$ ipython --no-banner

In [1]: import numpy as np

In [2]: np.set_printoptions(precision=2, suppress=True, linewidth=120)

In [3]: rd = lambda a: np.round(a, 2) + 0

In [4]: E = np.diag(np.array([2, 3, 2, 0])) + -1 * np.eye(4, k=1) + -1 * np.eye(4, k=-1)

In [5]: E
Out[5]: 
array([[ 2., -1.,  0.,  0.],
       [-1.,  3., -1.,  0.],
       [ 0., -1.,  2., -1.],
       [ 0.,  0., -1.,  0.]])

In [6]: x = np.array([-3, 2, 3, 3])

In [7]: y = E @ x

In [8]: y
Out[8]: array([-8.,  6.,  1., -3.])

In [9]: rd(np.linalg.solve(E, y))
Out[9]: array([-3.,  2.,  3.,  3.])

In [10]: rd(np.linalg.solve(E, 3 * y))
Out[10]: array([-9.,  6.,  9.,  9.])

In [11]: np.abs(E).max()
Out[11]: np.float64(3.0)

In [12]: np.linalg.rank(E)
---------------------------------------------------------------------------
AttributeError                            Traceback (most recent call last)
Cell In[12], line 1
----> 1 np.linalg.rank(E)

AttributeError: module 'numpy.linalg' has no attribute 'rank'

In [13]: E.sum(axis=0)
Out[13]: array([ 1.,  1.,  0., -1.])

In [14]: np.zeros(4, 4)
---------------------------------------------------------------------------
TypeError                                 Traceback (most recent call last)
Cell In[14], line 1
----> 1 np.zeros(4, 4)

TypeError: Cannot interpret '4' as a data type

In [15]: np.unravel_index(np.abs(E).argmax(), E.shape)
Out[15]: (np.int64(1), np.int64(1))

In [16]: np.linalg.matrix_rank(E)
Out[16]: np.int64(4)

In [17]: E[:, 4]
---------------------------------------------------------------------------
IndexError                                Traceback (most recent call last)
Cell In[17], line 1
----> 1 E[:, 4]

IndexError: index 4 is out of bounds for axis 1 with size 4

In [18]: np.count_nonzero(E)
Out[18]: np.int64(9)

In [19]: x = np.array([0, 0, 2, 0])

In [20]: y = E @ x

In [21]: b, lr = np.zeros(4), 1 / np.linalg.norm(E, 2) ** 2

In [22]: for i in range(150):
    ...:     b -= lr * E.T @ (E @ b - y)
    ...:     if i % 50 == 0: print(i, round(np.linalg.norm(E @ b - y), 2))
    ...: 
0 2.37
50 0.2
100 0.1

In [23]: rd(np.linalg.cond(E))
Out[23]: np.float64(8.66)

In [24]: rd(b)
Out[24]: array([-0.01, -0.02,  1.95, -0.1 ])

In [25]: q = E.astype(float).copy()

In [26]: for j in range(4):
    ...:     q[:, j] -= q[:, :j] @ (q[:, :j].T @ q[:, j])
    ...:     q[:, j] /= np.linalg.norm(q[:, j])
    ...: 

In [27]: rd(q.T @ E)
Out[27]: 
array([[ 2.24, -2.24,  0.45,  0.  ],
       [ 0.  ,  2.45, -1.63,  0.41],
       [ 0.  ,  0.  ,  1.77, -0.75],
       [ 0.  ,  0.  ,  0.  ,  0.52]])

In [28]: J = np.array([[-0.2, -0.2, 0.8],
    ...:     [-0.5, -0.5, -1.5],
    ...:     [1.3, 0.6, 2.8],
    ...:     [-0.3, 1.1, 0.2],
    ...:     [1.5, 1.4, -0.7],
    ...:     [0.3, 0.9, 1.1],
    ...:     [1.8, 0.0, -0.9],
    ...:     [0.7, -0.4, -1.3],
    ...:     [1.6, -1.5, 0.1],
    ...:     [0.2, 0.2, 0.5],
    ...:     [-1.1, 0.6, 1.0],
    ...:     [2.1, -0.7, 0.5],
    ...:     [0.6, -0.3, -0.2],
    ...:     [1.3, -0.9, -1.8],
    ...:     [-0.5, 0.0, 1.8],
    ...:     [0.2, 0.7, 0.7],
    ...:     [1.0, -1.7, -0.7],
    ...:     [-0.1, -1.0, 0.0],
    ...:     [1.6, -1.5, -0.4],
    ...:     [-2.8, -1.4, 1.4],
    ...:     [0.5, -1.1, 0.0],
    ...:     [-0.7, 0.6, 0.0]])

In [29]: J[6] *= 5

In [30]: J
Out[30]: 
array([[-0.2, -0.2,  0.8],
       [-0.5, -0.5, -1.5],
       [ 1.3,  0.6,  2.8],
       [-0.3,  1.1,  0.2],
       [ 1.5,  1.4, -0.7],
       [ 0.3,  0.9,  1.1],
       [ 9. ,  0. , -4.5],
       [ 0.7, -0.4, -1.3],
       [ 1.6, -1.5,  0.1],
       [ 0.2,  0.2,  0.5],
       [-1.1,  0.6,  1. ],
       [ 2.1, -0.7,  0.5],
       [ 0.6, -0.3, -0.2],
       [ 1.3, -0.9, -1.8],
       [-0.5,  0. ,  1.8],
       [ 0.2,  0.7,  0.7],
       [ 1. , -1.7, -0.7],
       [-0.1, -1. ,  0. ],
       [ 1.6, -1.5, -0.4],
       [-2.8, -1.4,  1.4],
       [ 0.5, -1.1,  0. ],
       [-0.7,  0.6,  0. ]])

In [31]: x = np.array([2, 5, 2])

In [32]: y = J @ x

In [33]: rd(np.linalg.solve(J.T @ J, J.T @ y))
Out[33]: array([2., 5., 2.])

In [34]: try:
    ...:     np.linalg.solve(J, y)
    ...: except np.linalg.LinAlgError as e:
    ...:     print(e)
    ...: 
Last 2 dimensions of the array must be square

In [35]: rng = np.random.default_rng(491132)

In [36]: y = y + 0.3 * rng.normal(size=22)

In [37]: rd(y)
Out[37]: 
array([  0.01,  -7.27,  11.2 ,   5.68,   9.33,   7.44,   9.1 ,  -3.08,  -4.2 ,   2.42,   2.54,   1.28,  -0.66,  -5.05,
         2.08,   5.89,  -8.07,  -4.97,  -5.27, -10.07,  -4.34,   1.81])

In [38]: b, *_ = np.linalg.lstsq(J, y)

In [39]: rd(np.linalg.norm(y - J @ b))
Out[39]: np.float64(1.44)

In [40]: rd(b)
Out[40]: array([2.01, 5.17, 1.95])
